>>> import numpy as np
>>> np.set_printoptions(suppress=True, linewidth=200)
>>> rnd = lambda a: np.round(a, 2) + 0
>>> sv = 10 * 0.7 ** np.arange(4)
>>> rng = np.random.default_rng(131)
>>> M = rng.normal(size=(34, 4)) * rng.permutation(sv)
>>> print(rnd(M))
[[ -0.49  12.48  -2.98  -1.45]
 [ 13.87   9.43  -1.48   2.75]
 [ -0.6    0.77   1.98  -4.4 ]
 [ -9.66  -0.51  12.92   4.47]
 [ -3.49 -25.12  10.03  -1.37]
 [  1.51  -1.95   1.46  -1.97]
 [  9.39 -10.58  -1.86   2.36]
 [  7.04  18.2    8.13   1.49]
 [ -8.89  -1.33  -0.93   0.72]
 [  0.22   0.42   0.05   4.48]
 [  0.08  15.75   2.27   0.83]
 [  2.69   4.14  -4.95   1.67]
 [ -4.5   -2.17   0.73   3.84]
 [ -3.04  -4.65  -6.44   2.54]
 [  0.27   1.54  -4.53   3.16]
 [  4.95   1.43  -5.9   -0.2 ]
 [ -4.1  -15.59  -6.5    2.16]
 [ -5.45 -15.66  -0.55   2.22]
 [  7.39 -13.15  -2.04   2.24]
 [ -1.43   2.54  -6.82  -4.52]
 [ 14.56   4.63   0.13   0.03]
 [ -4.32  -6.17  -8.74  -1.14]
 [ -0.61   2.95  -0.89   0.4 ]
 [  4.04   8.06   8.4    2.34]
 [ -4.04  -2.56  -5.76  -2.03]
 [ -2.7   13.09  -0.6    1.59]
 [ -6.31  -1.67  -7.4    1.51]
 [ 10.96   6.94  -1.44  -2.33]
 [  1.27   2.89  11.78  -5.69]
 [ -6.62   0.37  -2.48   4.01]
 [ -5.24  -3.57  -5.79   3.78]
 [  7.79   2.5    1.24   5.05]
 [ -3.79  -6.11   8.26   3.06]
 [ -4.43  11.63  -4.52  -3.67]]
>>> dist = np.linalg.norm(M[:, None] - M[None], axis=-1)
>>> print((dist + 1e9 * np.eye(34)).round(6).argmin(axis=1))
[25 20  5 32 17  2 18 10 29 14 25 14 29 30 11 11 17 16  6 24 27 13 14 31 26  0 30 20  2  8 13  9 12  0]
>>> print(np.unravel_index(dist.round(6).argmax(), dist.shape))
(np.int64(4), np.int64(7))
>>> print(np.flatnonzero(dist[28] < dist.mean() / 2))
[28]
>>> print(dist[28].round(6).argsort(kind="stable")[:4])
[28  2 23  5]
>>> print(dist.mean(axis=1).argmax())
4
>>> C = M[[6, 20]].astype(float)
>>> for _ in range(7):
...     z = np.linalg.norm(M[:, None] - C, axis=-1).argmin(axis=1)
...     C = np.array([M[z == j].mean(axis=0) for j in range(2)])
... 
>>> print(z)
[1 1 1 0 0 0 0 1 0 0 1 1 0 0 1 1 0 0 0 1 1 0 1 1 0 1 0 1 1 0 0 1 0 1]
>>> print(rnd(C))
[[-3.   -6.47 -0.88  1.82]
 [ 3.37  7.   -0.01 -0.17]]
>>> print(rnd(C[1] - C[0]))
[ 6.36 13.47  0.87 -1.99]
>>> print(np.bincount(z))
[17 17]
>>> x0 = np.array([0, 3, 1, 3])
>>> x0 @ C
Traceback (most recent call last):
  File "<python-input-20>", line 1, in <module>
    x0 @ C
    ~~~^~~
ValueError: matmul: Input operand 1 has a mismatch in its core dimension 0, with gufunc signature (n?,k),(k,m?)->(n?,m?) (size 2 is different from 4)
>>> print(rnd(C @ np.ones(4)))
[-8.53 10.18]
>>> print((C @ x0).argmax())
1
>>> print(rnd(C @ (2 * x0)))
[-29.68  40.92]
>>> print(np.sign((C @ x0).round(6)))
[-1.  1.]
>>> m1 = np.load("x.npy")
>>> print(m1)
[[-0.45 -0.9   0.98  1.   -0.91 -0.93 -0.98 -0.95  0.5 ]
 [ 0.64 -0.27 -1.   -1.    0.99  1.    0.89  0.4  -1.  ]
 [ 0.12 -0.96  0.96  1.   -0.22 -0.9  -0.98 -0.89 -0.51]
 [ 0.68 -0.83  0.7   0.92  0.91 -0.66 -0.77  0.11 -0.82]
 [-0.94  0.97 -0.96 -1.   -1.    0.97  0.95 -0.52  0.96]
 [-0.64 -0.13 -0.01  0.78 -0.92  0.4  -0.45 -0.82  0.3 ]
 [ 0.85 -0.91  0.78  0.94  0.98 -0.77 -0.84  0.35 -0.94]
 [-0.38 -0.77  0.98  1.   -0.88 -0.97 -0.96 -0.86  0.8 ]
 [ 0.98  0.45  0.35 -1.    1.   -0.94  0.9   1.   -0.53]
 [-0.96  0.83 -0.3   0.45 -1.    0.58  0.25 -0.93  0.98]
 [-0.71 -0.1  -0.69  0.19 -0.93  0.9  -0.22 -0.89 -0.32]
 [ 0.96 -0.33  0.84 -0.45  1.   -0.97  0.2   0.99 -0.51]
 [ 0.41 -0.95  1.    1.    0.01 -1.   -0.99 -0.65  0.71]
 [-0.07  0.95  0.77 -0.79 -0.39 -0.97  0.86  0.94  1.  ]
 [ 0.49 -0.98  0.65  1.    0.74  0.   -0.97 -0.87 -0.98]
 [ 0.59 -0.88  0.95  1.    0.75 -0.95 -0.92 -0.15 -0.35]
 [ 0.19 -0.71 -0.34  0.48  0.45  0.66 -0.55 -0.54 -0.91]
 [-0.7  -0.53 -0.92 -0.09 -0.89  0.99 -0.38 -0.96 -0.93]
 [ 0.61 -0.9   0.93  1.    0.8  -0.92 -0.93 -0.24 -0.62]
 [ 0.97  0.3  -0.02 -0.99  1.   -0.8   0.87  1.   -0.76]
 [ 0.17 -0.56  0.17  0.68  0.31  0.05 -0.52 -0.34 -0.62]
 [ 0.16 -0.74  1.    1.   -0.52 -1.   -0.97 -0.27  0.98]
 [-0.97  0.99 -0.89 -0.98 -1.    0.89  0.95 -0.64  1.  ]
 [-0.87  0.29  0.87  0.99 -1.   -0.82 -0.69 -0.89  0.98]
 [-0.86  0.78 -1.   -1.   -0.94  1.    0.95 -0.85 -0.94]
 [-0.81  0.99 -0.08 -0.96 -0.98 -0.58  0.95  0.63  1.  ]
 [ 0.53 -0.9   0.52  0.95  0.8  -0.19 -0.86 -0.47 -0.93]
 [-0.5   0.01 -0.99 -0.98 -0.49  1.    0.58 -0.77 -0.96]
 [ 0.41 -0.96  0.77  1.    0.6  -0.36 -0.97 -0.83 -0.95]
 [-1.    1.   -1.   -1.   -1.    1.    1.   -0.97  0.8 ]
 [-0.56 -0.65 -0.8   0.44 -0.79  0.96 -0.56 -0.94 -0.91]
 [-0.09 -0.31  0.5   0.82 -0.31 -0.42 -0.49 -0.35  0.17]
 [ 0.96 -0.35 -0.54 -0.99  1.    0.01  0.68  0.98 -0.98]
 [ 0.82 -0.35 -0.91 -0.99  0.99  0.91  0.64  0.8  -0.99]
 [-0.74  0.9   0.35 -0.35 -0.97 -0.64  0.66  0.12  0.99]
 [-0.2   0.49 -0.22 -0.61 -0.35  0.08  0.45  0.2   0.52]
 [ 0.47 -0.83  0.96  1.    0.54 -0.96 -0.92 -0.22 -0.01]
 [-0.78 -0.95 -0.92  0.94 -0.94  1.   -0.93 -1.   -1.  ]
 [ 0.94  0.38 -0.86 -1.    1.    0.48  0.93  0.99 -0.95]
 [-0.7   0.25  0.14  0.69 -0.95  0.09 -0.22 -0.73  0.76]
 [ 0.75 -0.87  0.99  1.    0.89 -0.99 -0.93  0.34  0.05]]
>>> x0 = np.array([2, 4, 5, 1, 3, 3, 1, 1, 1])
>>> rhs = m1 @ x0
>>> print(rnd(np.linalg.lstsq(m1, rhs)[0]))
[2. 4. 5. 1. 3. 3. 1. 1. 1.]
>>> print(rnd(np.linalg.solve(m1.T @ m1, m1.T @ rhs)))
[2. 4. 5. 1. 3. 3. 1. 1. 1.]
>>> rhs = rhs + 0.3 * rng.normal(size=41)
>>> print(rnd(rhs))
[ -5.87  -0.15  -2.94   1.91  -2.48  -3.77   2.15  -4.38   5.54  -0.69  -6.51   4.8   -0.53   5.43   0.65   1.59  -2.63 -10.56   1.8    4.18  -0.86  -1.9   -2.33  -1.55  -5.68  -1.07  -0.23  -6.65
  -0.41  -2.69  -9.36  -0.69   0.43   0.75   0.35   0.35   1.26 -11.76   3.61  -2.05   3.27]
>>> coef, *_ = np.linalg.lstsq(m1, rhs)
>>> print(rnd(np.linalg.norm(rhs - m1 @ coef)))
1.77
>>> print([round(float(np.linalg.norm(np.linalg.solve(m1.T @ m1 + lam * np.eye(9), m1.T @ rhs))), 2) for lam in (0, 1, 10, 100)])
[7.67, 5.6, 3.12, 1.18]
>>> dist = np.linalg.norm(m1[:, None] - m1[None], axis=-1)
>>> print(np.flatnonzero(dist[4] < dist.mean() / 2))
[ 4 22 29]
>>> print(np.unravel_index(dist.round(6).argmax(), dist.shape))
(np.int64(6), np.int64(29))
>>> print((dist + 1e9 * np.eye(41)).round(6).argmin(axis=1))
[ 7 33 28  6 22 39  3  0 19 39 17  8 21 25 28 18 20 30 15  8 16 12  4  7 27 34 14 24 14 22 17 20 38  1 25 34 15 30 33  5 15]
>>> print(np.linalg.matrix_rank(dist ** 2))
11
>>> gram = np.cov(m1, rowvar=False)
>>> print(np.argwhere(np.triu(np.abs(np.corrcoef(m1.T)) > 0.8, 1)))
[[0 4]
 [1 6]
 [2 5]
 [3 6]]
>>> print(rnd(np.corrcoef(m1.T)))
[[ 1.   -0.5   0.39  0.07  0.97 -0.46 -0.15  0.66 -0.55]
 [-0.5   1.   -0.48 -0.74 -0.45  0.31  0.86  0.2   0.51]
 [ 0.39 -0.48  1.    0.68  0.27 -0.93 -0.64  0.07  0.22]
 [ 0.07 -0.74  0.68  1.    0.02 -0.44 -0.97 -0.5   0.01]
 [ 0.97 -0.45  0.27  0.02  1.   -0.32 -0.1   0.63 -0.63]
 [-0.46  0.31 -0.93 -0.44 -0.32  1.    0.41 -0.33 -0.25]
 [-0.15  0.86 -0.64 -0.97 -0.1   0.41  1.    0.47  0.13]
 [ 0.66  0.2   0.07 -0.5   0.63 -0.33  0.47  1.   -0.15]
 [-0.55  0.51  0.22  0.01 -0.63 -0.25  0.13 -0.15  1.  ]]
>>> print(rnd(np.linalg.eigvalsh(gram)[::-1]))
[2.47 1.69 1.05 0.1  0.07 0.05 0.01 0.01 0.  ]
>>> print(np.argsort(-m1.std(axis=0).round(6), kind="stable"))
[3 4 8 5 6 2 1 7 0]
>>> print(rnd(gram))
[[ 0.48 -0.24  0.21  0.04  0.56 -0.25 -0.08  0.32 -0.31]
 [-0.24  0.5  -0.26 -0.46 -0.27  0.17  0.48  0.1   0.29]
 [ 0.21 -0.26  0.59  0.46  0.18 -0.58 -0.39  0.04  0.14]
 [ 0.04 -0.46  0.46  0.76  0.01 -0.31 -0.67 -0.31  0.01]
 [ 0.56 -0.27  0.18  0.01  0.7  -0.22 -0.06  0.37 -0.42]
 [-0.25  0.17 -0.58 -0.31 -0.22  0.64  0.26 -0.18 -0.16]
 [-0.08  0.48 -0.39 -0.67 -0.06  0.26  0.62  0.26  0.08]
 [ 0.32  0.1   0.04 -0.31  0.37 -0.18  0.26  0.49 -0.08]
 [-0.31  0.29  0.14  0.01 -0.42 -0.16  0.08 -0.08  0.64]]
